In [1]: import numpy as np

In [2]: np.set_printoptions(suppress=True, linewidth=160)

In [3]: def rnd(a):
   ...:     return np.round(a, 2) + 0
   ...: 

In [4]: feats = np.load("data.npy")

In [5]: print(feats)
[[  2   1   0   1]
 [  1   1  -2   3]
 [  0  -2   8 -10]
 [  1   3 -10  13]]

In [6]: evals, evecs = np.linalg.eigh(feats)

In [7]: print((evals > 1e-8).sum(), (evals < -1e-8).sum())
2 0

In [8]: print(rnd(np.linalg.svd(feats, compute_uv=False)))
[21.49  2.51  0.    0.  ]

In [9]: print(rnd(evals))
[ 0.    0.    2.51 21.49]

In [10]: print(np.abs(evecs[:, -1]).round(6).argmax())
3

In [11]: print(rnd(evecs.T @ feats @ evecs))
[[ 0.    0.    0.    0.  ]
 [ 0.    0.    0.    0.  ]
 [ 0.    0.    2.51  0.  ]
 [ 0.    0.    0.   21.49]]

In [12]: print(np.unique(evals.round(6) + 0, return_counts=True)[1])
[2 1 1]

In [13]: Uu, sig, Vt = np.linalg.svd(feats)

In [14]: print(rnd(sig))
[21.49  2.51  0.    0.  ]

In [15]: A2 = Uu[:, :2] @ np.diag(sig[:2]) @ Vt[:2]

In [16]: print(rnd(A2))
[[  2.   1.   0.   1.]
 [  1.   1.  -2.   3.]
 [  0.  -2.   8. -10.]
 [  1.   3. -10.  13.]]

In [17]: print(rnd(np.linalg.norm(feats - A2) / np.linalg.norm(feats)))
0.0

In [18]: print(rnd(np.linalg.norm(feats - A2, 2)), rnd(sig[2]))
0.0 0.0

In [19]: rng = np.random.default_rng(939)

In [20]: lab = rng.integers(0, 2, 3)

In [21]: X = np.triu((lab[:, None] == lab) & (rng.random((3, 3)) < 0.8), 1).astype(int)

In [22]: X += X.T

In [23]: print(X)
[[0 0 0]
 [0 0 1]
 [0 1 0]]

In [24]: evals, evecs = np.linalg.eigh(X)

In [25]: vec = np.array([8, 2, -6])

In [26]: print(rnd(np.linalg.eigvalsh(X[1:, 1:])))
[-1.  1.]

In [27]: print(rnd(evecs * np.abs(evals) @ evecs.T))
[[0. 0. 0.]
 [0. 1. 0.]
 [0. 0. 1.]]

In [28]: print(vec @ X @ vec)
-24

In [29]: print((np.sign(evecs[:, -1].round(6)) == np.sign(evecs[0, -1].round(6))).astype(int))
[1 0 0]

In [30]: print(np.abs(X).sum(axis=1).max(), np.abs(evals).max())
1 1.0

In [31]: print(np.trace(X @ X @ X) // 6)
0

In [32]: print(X.sum(axis=0))
[0 1 1]

In [33]: print(X @ X)
[[0 0 0]
 [0 1 0]
 [0 0 1]]

In [34]: Lm = np.diag(X.sum(axis=1)) - X

In [35]: print(rnd(np.linalg.eigvalsh(Lm)))
[0. 0. 2.]

In [36]: print(Lm)
[[ 0  0  0]
 [ 0  1 -1]
 [ 0 -1  1]]

In [37]: print(round(np.linalg.det(Lm[1:, 1:])))
0

In [38]: print(Lm @ np.ones(3))
[0. 0. 0.]

In [39]: arr = np.load("arr.npy")

In [40]: print(arr)
[[0.67 0.   0.   0.33]
 [0.   0.5  0.5  0.  ]
 [0.   0.   1.   0.  ]
 [0.   0.   0.   1.  ]]

In [41]: T = np.stack([arr, 3 * arr, arr[::-1]])

In [42]: print(np.linalg.matrix_rank(T.reshape(3, -1)))
2

In [43]: print(T.shape)
(3, 4, 4)

In [44]: print(np.linalg.matrix_rank(T))
[4 4 4]

In [45]: Uu, sig, Vt = np.linalg.svd(X)

In [46]: print(np.argmax(sig[:-1] / (sig[1:] + 1e-6)) + 1)
2

In [47]: A2 = Uu[:, :2] @ np.diag(sig[:2]) @ Vt[:2]

In [48]: print(rnd(np.linalg.norm(X - A2, 2)), sig[2])
0.0 0.0

In [49]: print(rnd(np.linalg.norm(X - A2) / np.linalg.norm(X)))
0.0

In [50]: A2 = arr / np.linalg.norm(arr, axis=1, keepdims=True)

In [51]: C2 = A2 @ A2.T

In [52]: print(np.degrees(np.arccos(np.clip(C2[1, 0], -1, 1))))
90.0

In [53]: print((np.abs(C2) > 0.9).astype(int))
[[1 0 0 0]
 [0 1 0 0]
 [0 0 1 0]
 [0 0 0 1]]

In [54]: print(rnd(np.linalg.norm(A2, axis=1)))
[1. 1. 1. 1.]

In [55]: print(rnd(C2[1]))
[0.   1.   0.71 0.  ]

In [56]: print(rnd(C2))
[[1.   0.   0.   0.44]
 [0.   1.   0.71 0.  ]
 [0.   0.71 1.   0.  ]
 [0.44 0.   0.   1.  ]]

In [57]: M = np.loadtxt("sample15.csv", delimiter=",")

In [58]: print(M)
[[2. 0. 0.]
 [0. 2. 2.]
 [0. 2. 1.]]

In [59]: lab = rng.permutation(3)

In [60]: A2 = M[:, lab] * rng.choice([-1, 1], 3)

In [61]: print(A2)
[[ 0. -2. -0.]
 [ 2. -0. -2.]
 [ 2. -0. -1.]]

In [62]: Uu, _, Vt = np.linalg.svd(M.T @ A2)

In [63]: print(rnd(np.linalg.lstsq(M, A2)[0]))
[[ 0. -1.  0.]
 [ 1.  0.  0.]
 [ 0.  0. -1.]]

In [64]: evals, evecs = np.linalg.eigh(M)

In [65]: vec = np.array([-4, -5, -6])

In [66]: print(rnd(vec @ M @ vec / (vec @ vec)), rnd(evals[0]), rnd(evals[-1]))
3.09 -0.56 3.56

In [67]: print(rnd(evecs * np.maximum(evals, 0) @ evecs.T))
[[2.   0.   0.  ]
 [0.   2.21 1.73]
 [0.   1.73 1.35]]

In [68]: r = np.linalg.matrix_rank(feats)

In [69]: print(r)
2

In [70]: ns = np.linalg.svd(feats)[2][r:].T

In [71]: print(np.linalg.matrix_rank(feats.T @ feats), np.linalg.matrix_rank(feats @ feats.T))
2 2

In [72]: print([int(np.linalg.matrix_rank(feats[:i])) for i in range(1, len(feats) + 1)])
[1, 2, 2, 2]
